In [1]: import numpy as np

In [2]: np.set_printoptions(precision=3, suppress=True, linewidth=140)

In [3]: rng = np.random.default_rng(6015)

In [4]: M = np.array([[-2, -2, 2], [-1, 0, 1], [1, 2, 0]]) * (rng.random((3, 3)) < 0.3)

In [5]: M
Out[5]: 
array([[0, 0, 2],
       [0, 0, 1],
       [1, 0, 0]])

In [6]: # null space of dimension 1

In [7]: [round(float(x), 3) for x in np.linalg.svd(M, compute_uv=False)[:3]]
Out[7]: [2.236, 1.0, 0.0]

In [8]: np.argsort(-np.linalg.norm(M, axis=0).round(6), kind="stable")[:3]
Out[8]: array([2, 0, 1])

In [9]: np.linalg.matrix_rank(M, rtol=0.1)
Out[9]: np.int64(2)

In [10]: A = np.load("test9.npy")

In [11]: A
Out[11]: 
array([[3., 1., 1.],
       [1., 3., 1.],
       [1., 1., 3.]])

In [12]: evals, V = np.linalg.eig(A)

In [13]: np.round(A @ V[:, 0] - evals[0] * V[:, 0], 3) + 0
Out[13]: array([0., 0., 0.])

In [14]: np.sort(np.linalg.eigvals(A.T))
Out[14]: array([2., 2., 5.])

In [15]: np.sort(np.linalg.eigvals(np.linalg.inv(A)))
Out[15]: array([0.2, 0.5, 0.5])

In [16]: np.sort(np.linalg.eigvals(A @ A))
Out[16]: array([ 4.,  4., 25.])

In [17]: evals
Out[17]: array([2., 5., 2.])

In [18]: evals, V = np.linalg.eigh(A)

In [19]: vec = np.array([-2, 1, 3])

In [20]: V * np.abs(evals) @ V.T
Out[20]: 
array([[3., 1., 1.],
       [1., 3., 1.],
       [1., 1., 3.]])

In [21]: round(float(vec @ A @ vec / (vec @ vec)), 3), round(evals[0], 3), np.round(evals[-1], 3)
Out[21]: (2.286, np.float64(2.0), np.float64(5.0))

In [22]: vec @ A @ vec
Out[22]: np.float64(32.0)

In [23]: vec = np.array([9, 3, 2])

In [24]: A * vec
Out[24]: 
array([[27.,  3.,  2.],
       [ 9.,  9.,  2.],
       [ 9.,  3.,  6.]])

In [25]: (A * vec).sum(axis=1)
Out[25]: array([32., 20., 18.])

In [26]: A @ np.eye(3)[2]
Out[26]: array([1., 1., 3.])

In [27]: A @ np.ones(3)
Out[27]: array([5., 5., 5.])

In [28]: feats = np.array([[1, -5, -2, -1, 5],
    ...:     [-5, 1, -5, -2, -1],
    ...:     [-2, -5, 1, -5, -2],
    ...:     [-1, -2, -5, 1, -5],
    ...:     [5, -1, -2, -5, 1]])

In [29]: proj = np.triu(np.array([[-1, -4, -3, 4, 0],
    ...:     [3, 4, -5, -3, 4],
    ...:     [-3, 3, -4, 3, -4],
    ...:     [-2, -1, 5, -4, 1],
    ...:     [4, -4, 3, -2, -5]]), 1) + np.eye(5)

In [30]: M2 = proj @ feats @ np.linalg.inv(proj)

In [31]: M2
Out[31]: 
array([[   23.,    90.,   514., -1338.,  3029.],
       [   28.,   140.,   781., -2035.,  4627.],
       [  -25.,  -107.,  -616.,  1645., -3702.],
       [    4.,    13.,    70.,  -191.,   415.],
       [    5.,    19.,   108.,  -292.,   649.]])

In [32]: r0, r1 = M2[2], M2[1]

In [33]: pr = (r0 @ r1) / (r0 @ r0) * r0

In [34]: np.linalg.matrix_rank(np.outer(r0, r1))
Out[34]: np.int64(1)

In [35]: M2 = np.linalg.inv(feats)

In [36]: round(float(np.linalg.slogdet(feats)[0]), 3)
Out[36]: 1.0

In [37]: (np.abs(M2) > 1e-9).astype(int)
Out[37]: 
array([[1, 1, 1, 1, 1],
       [1, 1, 1, 1, 1],
       [1, 1, 1, 1, 1],
       [1, 1, 1, 1, 1],
       [1, 1, 1, 1, 1]])

In [38]: O, r_ = np.linalg.qr(feats)

In [39]: np.allclose(r_.T @ r_, feats.T @ feats)
Out[39]: True

In [40]: np.abs(np.diag(r_))
Out[40]: array([7.483, 7.473, 7.174, 6.115, 6.552])

In [41]: np.einsum("ii->", feats)
Out[41]: np.int64(5)

In [42]: np.linalg.eigvals(feats)
Out[42]: array([-9.76 , -5.815,  9.691,  4.815,  6.069])

In [43]: np.poly(feats)
Out[43]: array([     1.,     -5.,   -129.,    647.,   3234., -16072.])

In [44]: round(np.linalg.eigvals(feats).sum().real, 3)
Out[44]: np.float64(5.0)

In [45]: W0 = np.load("run5.npy")

In [46]: W0
Out[46]: 
array([[ 0, -1,  0],
       [ 0, -1, -1],
       [ 0,  0,  0]])

In [47]: # rank 2

In [48]: left, sv, Vh = np.linalg.svd(W0)

In [49]: V = Vh[:(sv > 1e-8).sum()]

In [50]: vec = W0[1] + 3 * W0[2] + rng.integers(2) * np.eye(3)[0]

In [51]: vec
Out[51]: array([ 1., -1., -1.])

In [52]: np.allclose(V.T @ V @ vec, vec)
Out[52]: False

In [53]: labels = rng.permutation(3)

In [54]: labels
Out[54]: array([2, 1, 0])

In [55]: M2 = W0[labels][:, labels]

In [56]: np.trace(M2)
Out[56]: np.int64(-1)

In [57]: np.allclose(M2, W0)
Out[57]: False

In [58]: round(np.linalg.det(M2), 3), round(float(np.linalg.det(W0[labels])), 3)
Out[58]: (np.float64(0.0), 0.0)

In [59]: r0 = np.array([0, 2, 0])

In [60]: np.cross(M[0, :3], M[2, :3])
Out[60]: array([0, 2, 0])

In [61]: np.convolve(M[0], r0)
Out[61]: array([0, 0, 0, 4, 0])

In [62]: np.polyval(r0, M[0])
Out[62]: array([0, 0, 4])

In [63]: r = np.linalg.matrix_rank(W0)

In [64]: r
Out[64]: np.int64(2)

In [65]: ns = np.linalg.svd(W0)[2][r:].T

In [66]: ns.shape
Out[66]: (3, 1)

In [67]: ns[:, 0] / ns[np.abs(ns[:, 0]).round(6).argmax(), 0]
Out[67]: array([1., 0., 0.])

In [68]: [int(np.linalg.matrix_rank(W0[:, :j + 1])) for j in range(3)]
Out[68]: [0, 1, 2]

In [69]: ns @ ns.T
Out[69]: 
array([[1., 0., 0.],
       [0., 0., 0.],
       [0., 0., 0.]])

In [70]: W0 @ ns
Out[70]: 
array([[0.],
       [0.],
       [0.]])

In [71]: [int(np.linalg.matrix_rank(np.delete(W0, i, axis=0))) for i in range(3)]
Out[71]: [1, 1, 2]

In [72]: mat = np.array([[-12, 4, 4, -12, -4],
    ...:     [-9, 3, 3, -9, -3],
    ...:     [-18, 6, 6, -18, -6],
    ...:     [-21, 7, 7, -21, -7]])

In [73]: np.argsort(-np.linalg.norm(mat, axis=0).round(6), kind="stable")[:3]
Out[73]: array([0, 3, 1])

In [74]: np.linalg.matrix_rank(mat, rtol=0.1)
Out[74]: np.int64(1)

In [75]: round(np.linalg.norm(mat, 2) / np.linalg.norm(mat), 3)
Out[75]: np.float64(1.0)

In [76]: M2 = np.array([[2, 1], [6, -2]])

In [77]: basis = np.array([[0, 2], [2, 2]])

In [78]: arr = np.kron(M2, basis)

In [79]: arr
Out[79]: 
array([[ 0,  4,  0,  2],
       [ 4,  4,  2,  2],
       [ 0, 12,  0, -4],
       [12, 12, -4, -4]])

In [80]: left, sv, Vh = np.linalg.svd(arr, full_matrices=False)

In [81]: np.cumsum(sv ** 2) / np.sum(sv ** 2)
Out[81]: array([0.827, 0.948, 0.993, 1.   ])

In [82]: sv / sv[0]
Out[82]: array([1.   , 0.382, 0.234, 0.09 ])

In [83]: np.round(Vh @ Vh.T, 3) + 0
Out[83]: 
array([[1., 0., 0., 0.],
       [0., 1., 0., 0.],
       [0., 0., 1., 0.],
       [0., 0., 0., 1.]])

In [84]: round(np.sqrt((sv ** 2).sum()), 3), round(np.linalg.norm(arr), 3)
Out[84]: (np.float64(23.238), np.float64(23.238))

In [85]: np.abs(Vh[0])
Out[85]: array([0.508, 0.822, 0.135, 0.218])

In [86]: np.round(left.T @ arr @ Vh.T, 3) + 0
Out[86]: 
array([[21.135,  0.   ,  0.   ,  0.   ],
       [ 0.   ,  8.073,  0.   ,  0.   ],
       [ 0.   ,  0.   ,  4.955,  0.   ],
       [ 0.   ,  0.   ,  0.   ,  1.893]])

In [87]: m1 = np.array([[0.86, -0.26, -0.92, -0.4],
    ...:     [1.16, 2.27, 0.09, 2.04],
    ...:     [-0.99, 1.01, 1.42, 1.16]])

In [88]: np.linalg.norm(m1, axis=1).argmax()
Out[88]: np.int64(1)

In [89]: np.round(np.linalg.norm(m1) ** 2 / np.linalg.norm(m1, 2) ** 2, 3)
Out[89]: np.float64(1.393)

In [90]: np.round(np.linalg.norm(m1[0], 1), 3), round(np.linalg.norm(m1[0], np.inf), 3)
Out[90]: (np.float64(2.44), np.float64(0.92))

In [91]: np.round(m1[0] @ m1[2], 3)
Out[91]: np.float64(-2.884)

In [92]: round(float(np.linalg.norm(m1, 2)), 3)
Out[92]: 3.579

In [93]: left, sv, Vh = np.linalg.svd(m1, full_matrices=False)

In [94]: np.abs(left[:, 0]).round(6).argmax()
Out[94]: np.int64(1)

In [95]: np.round(left.T @ m1 @ Vh.T, 3) + 0
Out[95]: 
array([[3.579, 0.   , 0.   ],
       [0.   , 2.243, 0.   ],
       [0.   , 0.   , 0.   ]])

In [96]: np.round(left.T @ left, 3) + 0
Out[96]: 
array([[1., 0., 0.],
       [0., 1., 0.],
       [0., 0., 1.]])

In [97]: np.allclose(left * sv @ Vh, m1)
Out[97]: True

In [98]: np.cumsum(sv ** 2) / np.sum(sv ** 2)
Out[98]: array([0.718, 1.   , 1.   ])

In [99]: np.abs(Vh[0])
Out[99]: array([0.105, 0.694, 0.256, 0.665])

In [100]: np.round(sv / sv[0], 3) + 0
Out[100]: array([1.   , 0.627, 0.   ])

In [101]: sv.round(3) + 0
Out[101]: array([3.579, 2.243, 0.   ])

In [102]: np.round(Vh @ Vh.T, 3) + 0
Out[102]: 
array([[1., 0., 0.],
       [0., 1., 0.],
       [0., 0., 1.]])

In [103]: np.round(np.linalg.norm(m1, 2) / np.linalg.norm(m1), 3)
Out[103]: np.float64(0.847)

In [104]: np.linalg.cond(m1) > 100
Out[104]: np.True_

In [105]: X = np.load("out18.npy")

In [106]: X
Out[106]: 
array([[4, 2, 4],
       [4, 4, 2],
       [2, 4, 4]])

In [107]: M2 = np.linalg.inv(X)

In [108]: np.round(X @ M2, 3) + 0
Out[108]: 
array([[1., 0., 0.],
       [0., 1., 0.],
       [0., 0., 1.]])

In [109]: (np.abs(M2) > 1e-9).astype(int)
Out[109]: 
array([[1, 1, 1],
       [1, 1, 1],
       [1, 1, 1]])

In [110]: np.linalg.inv(M2)
Out[110]: 
array([[4., 2., 4.],
       [4., 4., 2.],
       [2., 4., 4.]])

In [111]: np.allclose(M2, X.T)
Out[111]: False

In [112]: M2
Out[112]: 
array([[ 0.2,  0.2, -0.3],
       [-0.3,  0.2,  0.2],
       [ 0.2, -0.3,  0.2]])

In [113]: round(np.linalg.cond(X), 3)
Out[113]: np.float64(5.0)
